$ python3 -q
>>> import numpy as np
>>> from numpy import linalg as LA
>>> np.set_printoptions(precision=2, suppress=True, linewidth=120, legacy="1.25")
>>> X = np.loadtxt("out16.csv", delimiter=",")
>>> print(X)
[[-3.06 -2.88  2.61 -2.34 -2.55  3.57  0.    0.03  4.41  2.73  0.03 -2.19]
 [-0.37  0.09  0.81  0.94 -2.81  2.73  0.91 -0.06  2.7   2.32  0.08 -0.29]
 [-1.34 -0.52  0.99 -1.07 -1.87  1.59 -0.21  0.72  3.21  1.94 -0.45 -0.34]
 [-1.75 -1.11  1.26 -1.61 -2.54  1.74 -0.56  1.44  5.25  2.38 -0.79 -1.01]
 [-0.72  0.34  0.24 -1.01  1.04 -0.1  -0.16 -0.65 -2.16 -0.08  0.14  1.07]
 [ 4.37  0.03 -2.76  4.01  0.5  -3.66  0.01  1.72  1.85 -3.39 -0.25 -2.41]
 [ 3.16 -0.02 -1.62  3.7  -1.48 -1.12  0.55  1.4   3.44 -1.15 -0.18 -2.2 ]
 [-0.3   0.84 -0.36 -1.14  0.9  -1.26 -0.81  0.6  -0.6  -0.21 -0.54  1.26]
 [ 0.27 -1.05 -0.39 -0.61  2.15 -1.89 -0.57 -0.13 -1.7  -2.12  0.18 -0.88]]
>>> print(LA.matrix_rank(X, rtol=0.1))
4
>>> print([round(float(x), 2) for x in LA.svd(X, compute_uv=False)[:3]])
[14.38, 10.92, 4.56]
>>> print(LA.lstsq(X[:-1].T, X[-1])[2])
4
>>> print(np.unique(X.round(6), axis=0).shape)
(9, 12)
>>> print(np.allclose(X[:-1].T @ LA.lstsq(X[:-1].T, X[-1])[0], X[-1]))
True
>>> print(np.round(X @ LA.pinv(X) @ X, 2) + 0)
[[-3.06 -2.88  2.61 -2.34 -2.55  3.57  0.    0.03  4.41  2.73  0.03 -2.19]
 [-0.37  0.09  0.81  0.94 -2.81  2.73  0.91 -0.06  2.7   2.32  0.08 -0.29]
 [-1.34 -0.52  0.99 -1.07 -1.87  1.59 -0.21  0.72  3.21  1.94 -0.45 -0.34]
 [-1.75 -1.11  1.26 -1.61 -2.54  1.74 -0.56  1.44  5.25  2.38 -0.79 -1.01]
 [-0.72  0.34  0.24 -1.01  1.04 -0.1  -0.16 -0.65 -2.16 -0.08  0.14  1.07]
 [ 4.37  0.03 -2.76  4.01  0.5  -3.66  0.01  1.72  1.85 -3.39 -0.25 -2.41]
 [ 3.16 -0.02 -1.62  3.7  -1.48 -1.12  0.55  1.4   3.44 -1.15 -0.18 -2.2 ]
 [-0.3   0.84 -0.36 -1.14  0.9  -1.26 -0.81  0.6  -0.6  -0.21 -0.54  1.26]
 [ 0.27 -1.05 -0.39 -0.61  2.15 -1.89 -0.57 -0.13 -1.7  -2.12  0.18 -0.88]]
>>> try:
...     LA.inv(X)
... except LA.LinAlgError as e:
...     print("failed:", e)
... 
failed: Last 2 dimensions of the array must be square
>>> print(np.abs(np.diag(LA.qr(X)[1])) > 1e-9)
[ True  True  True  True False False False False False]
>>> rk = LA.matrix_rank(X)
>>> print(rk)
4
>>> ns = LA.svd(X)[2][rk:].T
>>> print([int(LA.matrix_rank(X[:, :j + 1])) for j in range(12)])
[1, 2, 3, 4, 4, 4, 4, 4, 4, 4, 4, 4]
>>> print(ns.shape)
(12, 8)
>>> r0, v = X[4], X[1]
>>> print(np.round(r0 @ r0, 2))
9.09
>>> p = (r0 @ v) / (r0 @ r0) * r0
>>> print(p)
[ 0.8  -0.38 -0.27  1.12 -1.15  0.11  0.18  0.72  2.4   0.09 -0.16 -1.19]
>>> print((v - p) @ r0)
0.0
>>> print(LA.matrix_rank(np.outer(r0, v)))
1
>>> print(round(float(LA.norm(r0 + v) ** 2 + LA.norm(r0 - v) ** 2), 2))
79.43
>>> def softmax(z):
...     e = np.exp(z - z.max(axis=-1, keepdims=True))
...     return e / e.sum(axis=-1, keepdims=True)
... 
>>> print(np.round(softmax(X[3]), 2) + 0)
[0.   0.   0.02 0.   0.   0.03 0.   0.02 0.88 0.05 0.   0.  ]
>>> print(np.round(softmax(10 * X[3]), 2) + 0)
[0. 0. 0. 0. 0. 0. 0. 0. 1. 0. 0. 0.]
>>> S = X @ X.T / np.sqrt(12)
>>> print(np.round(softmax(S), 2) + 0)
[[1.   0.   0.   0.   0.   0.   0.   0.   0.  ]
 [0.71 0.13 0.01 0.15 0.   0.   0.   0.   0.  ]
 [0.78 0.   0.01 0.21 0.   0.   0.   0.   0.  ]
 [0.81 0.   0.   0.19 0.   0.   0.   0.   0.  ]
 [0.   0.   0.   0.   0.6  0.   0.   0.18 0.21]
 [0.   0.   0.   0.   0.   1.   0.   0.   0.  ]
 [0.   0.   0.   0.   0.   0.78 0.22 0.   0.  ]
 [0.   0.   0.01 0.01 0.22 0.03 0.   0.51 0.21]
 [0.   0.   0.   0.   0.02 0.19 0.   0.02 0.77]]
>>> print(np.round(softmax(S + np.triu(np.full(S.shape, -np.inf), 1)), 2) + 0)
[[1.   0.   0.   0.   0.   0.   0.   0.   0.  ]
 [0.85 0.15 0.   0.   0.   0.   0.   0.   0.  ]
 [0.99 0.   0.01 0.   0.   0.   0.   0.   0.  ]
 [0.81 0.   0.   0.19 0.   0.   0.   0.   0.  ]
 [0.   0.   0.01 0.   0.98 0.   0.   0.   0.  ]
 [0.   0.   0.   0.   0.   1.   0.   0.   0.  ]
 [0.   0.   0.   0.   0.   0.78 0.22 0.   0.  ]
 [0.   0.   0.02 0.01 0.28 0.04 0.01 0.65 0.  ]
 [0.   0.   0.   0.   0.02 0.19 0.   0.02 0.77]]
>>> print(softmax(S)[3] @ X)
[-2.81 -2.54  2.35 -2.2  -2.55  3.22 -0.11  0.3   4.57  2.66 -0.13 -1.96]
>>> A = np.load("x.npy")
>>> print(A)
[[ 0  5  5  1]
 [ 0  5  5  1]
 [ 0 40 40  8]
 [ 0 10 10  2]
 [ 0 20 20  4]
 [ 0 20 20  4]
 [ 0 20 20  4]
 [ 0 25 25  5]
 [ 0 10 10  2]
 [ 0  5  5  1]]
>>> rk = LA.matrix_rank(A)
>>> print(rk)
1
>>> ns = LA.svd(A)[2][rk:].T
>>> print(LA.matrix_rank(A.T @ A), LA.matrix_rank(A @ A.T))
1 1
>>> print([int(LA.matrix_rank(np.delete(A, i, axis=0))) for i in range(10)])
[1, 1, 1, 1, 1, 1, 1, 1, 1, 1]
>>> print(np.allclose(A[:-1].T @ LA.lstsq(A[:-1].T, A[-1])[0], A[-1]))
True
>>> print(np.unique(A.round(6), axis=0).shape)
(5, 4)
>>> arr = np.loadtxt("case14.csv", delimiter=",")
>>> print(arr)
[[ 0.  0. -1.  0.  0. -1.  0. -1.]
 [ 0.  0.  0. -1. -1.  0. -1.  0.]
 [-1.  0.  0.  0.  0. -1.  0. -1.]
 [ 0. -1.  0.  0. -1.  0. -1.  0.]
 [ 0. -1.  0. -1.  0.  0. -1.  0.]
 [-1.  0. -1.  0.  0.  0.  0. -1.]
 [ 0. -1.  0. -1. -1.  0.  0.  0.]
 [-1.  0. -1.  0.  0. -1.  0.  0.]]
>>> T = np.stack([X, -3 * X, X[::-1]])
>>> print(LA.matrix_rank(T))
[4 4 4]
>>> print((T @ X.T).shape)
(3, 9, 9)
>>> print(T.shape)
(3, 9, 12)
>>> A2 = LA.inv(arr)
>>> print(np.round(arr @ A2, 2) + 0)
[[1. 0. 0. 0. 0. 0. 0. 0.]
 [0. 1. 0. 0. 0. 0. 0. 0.]
 [0. 0. 1. 0. 0. 0. 0. 0.]
 [0. 0. 0. 1. 0. 0. 0. 0.]
 [0. 0. 0. 0. 1. 0. 0. 0.]
 [0. 0. 0. 0. 0. 1. 0. 0.]
 [0. 0. 0. 0. 0. 0. 1. 0.]
 [0. 0. 0. 0. 0. 0. 0. 1.]]
>>> print(round(float(LA.det(arr) * LA.det(A2)), 2))
1.0
>>> print(np.allclose(A2, arr.T))
False
>>> print(A2)
[[ 0.67 -0.   -0.33 -0.   -0.   -0.33 -0.   -0.33]
 [-0.    0.67 -0.   -0.33 -0.33 -0.   -0.33 -0.  ]
 [-0.33 -0.    0.67 -0.   -0.   -0.33 -0.   -0.33]
 [-0.   -0.33 -0.    0.67 -0.33 -0.   -0.33 -0.  ]
 [ 0.   -0.33  0.   -0.33  0.67  0.   -0.33  0.  ]
 [-0.33  0.   -0.33  0.    0.    0.67  0.   -0.33]
 [ 0.   -0.33  0.   -0.33 -0.33  0.    0.67  0.  ]
 [-0.33  0.   -0.33  0.    0.   -0.33  0.    0.67]]
>>> print(LA.det(arr) * A2)
[[ 6. -0. -3. -0. -0. -3. -0. -3.]
 [-0.  6. -0. -3. -3. -0. -3. -0.]
 [-3. -0.  6. -0. -0. -3. -0. -3.]
 [-0. -3. -0.  6. -3. -0. -3. -0.]
 [ 0. -3.  0. -3.  6.  0. -3.  0.]
 [-3.  0. -3.  0.  0.  6.  0. -3.]
 [ 0. -3.  0. -3. -3.  0.  6.  0.]
 [-3.  0. -3.  0.  0. -3.  0.  6.]]
>>> print(round(LA.slogdet(arr)[0], 2))
1.0
>>> print(np.round(LA.inv(A2), 2) + 0)
[[ 0.  0. -1.  0.  0. -1.  0. -1.]
 [ 0.  0.  0. -1. -1.  0. -1.  0.]
 [-1.  0.  0.  0.  0. -1.  0. -1.]
 [ 0. -1.  0.  0. -1.  0. -1.  0.]
 [ 0. -1.  0. -1.  0.  0. -1.  0.]
 [-1.  0. -1.  0.  0.  0.  0. -1.]
 [ 0. -1.  0. -1. -1.  0.  0.  0.]
 [-1.  0. -1.  0.  0. -1.  0.  0.]]
>>> print([round(float(LA.det(arr[:i, :i])), 2) + 0 for i in range(1, 9)])
[0.0, 0.0, 0.0, 1.0, 2.0, 4.0, 6.0, 9.0]
>>> print(np.sort(np.abs(LA.eigvals(arr))))
[1. 1. 1. 1. 1. 1. 3. 3.]
>>> print((arr + arr.T) / 2)
[[ 0.  0. -1.  0.  0. -1.  0. -1.]
 [ 0.  0.  0. -1. -1.  0. -1.  0.]
 [-1.  0.  0.  0.  0. -1.  0. -1.]
 [ 0. -1.  0.  0. -1.  0. -1.  0.]
 [ 0. -1.  0. -1.  0.  0. -1.  0.]
 [-1.  0. -1.  0.  0.  0.  0. -1.]
 [ 0. -1.  0. -1. -1.  0.  0.  0.]
 [-1.  0. -1.  0.  0. -1.  0.  0.]]
>>> print(np.allclose(arr @ arr.T, arr.T @ arr))
True
>>> print(round(LA.det(arr), 2))
9.0
>>> print(np.round(np.abs(LA.eigvals(arr)).max(), 2))
3.0
>>> left, sig, vt = LA.svd(X)
>>> print(np.argmax(sig[:-1] / (sig[1:] + 1e-6)) + 1)
4
>>> A2 = left[:, :4] @ np.diag(sig[:4]) @ vt[:4]
>>> print(np.round(np.abs(X - A2).max(), 2))
0.0
>>> print(A2.round(2) + 0)
[[-3.06 -2.88  2.61 -2.34 -2.55  3.57  0.    0.03  4.41  2.73  0.03 -2.19]
 [-0.37  0.09  0.81  0.94 -2.81  2.73  0.91 -0.06  2.7   2.32  0.08 -0.29]
 [-1.34 -0.52  0.99 -1.07 -1.87  1.59 -0.21  0.72  3.21  1.94 -0.45 -0.34]
 [-1.75 -1.11  1.26 -1.61 -2.54  1.74 -0.56  1.44  5.25  2.38 -0.79 -1.01]
 [-0.72  0.34  0.24 -1.01  1.04 -0.1  -0.16 -0.65 -2.16 -0.08  0.14  1.07]
 [ 4.37  0.03 -2.76  4.01  0.5  -3.66  0.01  1.72  1.85 -3.39 -0.25 -2.41]
 [ 3.16 -0.02 -1.62  3.7  -1.48 -1.12  0.55  1.4   3.44 -1.15 -0.18 -2.2 ]
 [-0.3   0.84 -0.36 -1.14  0.9  -1.26 -0.81  0.6  -0.6  -0.21 -0.54  1.26]
 [ 0.27 -1.05 -0.39 -0.61  2.15 -1.89 -0.57 -0.13 -1.7  -2.12  0.18 -0.88]]
>>> print(np.round(LA.norm(X - A2) / LA.norm(X), 2))
0.0
>>> print(LA.matrix_rank(A2))
4
>>> K = np.loadtxt("block10.csv", delimiter=",")
>>> print(K)
[[8. 0. 0. 0.]
 [1. 0. 0. 0.]
 [4. 8. 5. 0.]
 [8. 1. 2. 7.]]
>>> T = np.stack([K, 3 * K, K[::-1]])
>>> print(LA.det(T))
[0. 0. 0.]
>>> print(LA.norm(T, axis=(1, 2)))
[16.97 50.91 16.97]
>>> print(LA.matrix_rank(T.reshape(3, -1)))
2
>>> A2 = np.array([[0, -3, 2], [-1, 1, 2], [-2, 2, 0], [1, -3, 2]])
>>> print(np.einsum("ij->j", K))
[21.  9.  7.  7.]
>>> print(A2.T @ K.T)
[[  0.   0. -18.   2.]
 [-24.  -3.   6. -40.]
 [ 16.   2.  24.  32.]]
>>> print(LA.matrix_rank(np.vstack([K, A2.T])))
4
>>> print(LA.matrix_rank(K @ A2))
3
>>> print(np.vstack([K, A2.T]).shape)
(7, 4)
>>> rng = np.random.default_rng(99)
>>> lab = rng.permutation(4)
>>> print(lab)
[0 2 3 1]
>>> A2 = K[lab][:, lab]
>>> print(round(LA.det(A2), 2), round(LA.det(K[lab]), 2))
0.0 0.0
>>> print(np.diag(A2))
[8. 5. 7. 0.]
>>> print(np.trace(A2))
20.0
>>> print(np.round(LA.eigvals(K).sum().real, 2))
20.0
>>> print(round(float(LA.det(K.T)), 2))
0.0
>>> print(LA.eigvals(K))
[7. 5. 0. 8.]
>>> print(np.round(LA.det(K[::-1]), 2))
0.0
>>> print(np.kron(np.eye(2, dtype=int), K))
[[8. 0. 0. 0. 0. 0. 0. 0.]
 [1. 0. 0. 0. 0. 0. 0. 0.]
 [4. 8. 5. 0. 0. 0. 0. 0.]
 [8. 1. 2. 7. 0. 0. 0. 0.]
 [0. 0. 0. 0. 8. 0. 0. 0.]
 [0. 0. 0. 0. 1. 0. 0. 0.]
 [0. 0. 0. 0. 4. 8. 5. 0.]
 [0. 0. 0. 0. 8. 1. 2. 7.]]
>>> print(np.round(LA.det(2 * K), 2), round(LA.det(K), 2))
0.0 0.0
>>> print(np.einsum("ii->", K))
20.0
>>> F = np.load("layer18.npy")
>>> print(F)
[[-2.  1.  1. -1.  0.  0. -1.  1.  0.]
 [ 1. -2.  1. -1.  0.  0. -1.  1.  0.]
 [ 1.  1. -2. -1.  0.  0. -1.  1.  0.]
 [-1. -1. -1. -2.  0.  0.  1. -1.  0.]
 [ 0.  0.  0.  0. -3.  0.  0.  0.  0.]
 [ 0.  0.  0.  0.  0. -3.  0.  0.  0.]
 [-1. -1. -1.  1.  0.  0. -2. -1.  0.]
 [ 1.  1.  1. -1.  0.  0. -1. -2.  0.]
 [ 0.  0.  0.  0.  0.  0.  0.  0. -3.]]
>>> r0, v = F[4], F[2]
>>> print(r0 @ v)
0.0
>>> p = (r0 @ v) / (r0 @ r0) * r0
>>> print(v - p)
[ 1.  1. -2. -1.  0.  0. -1.  1.  0.]
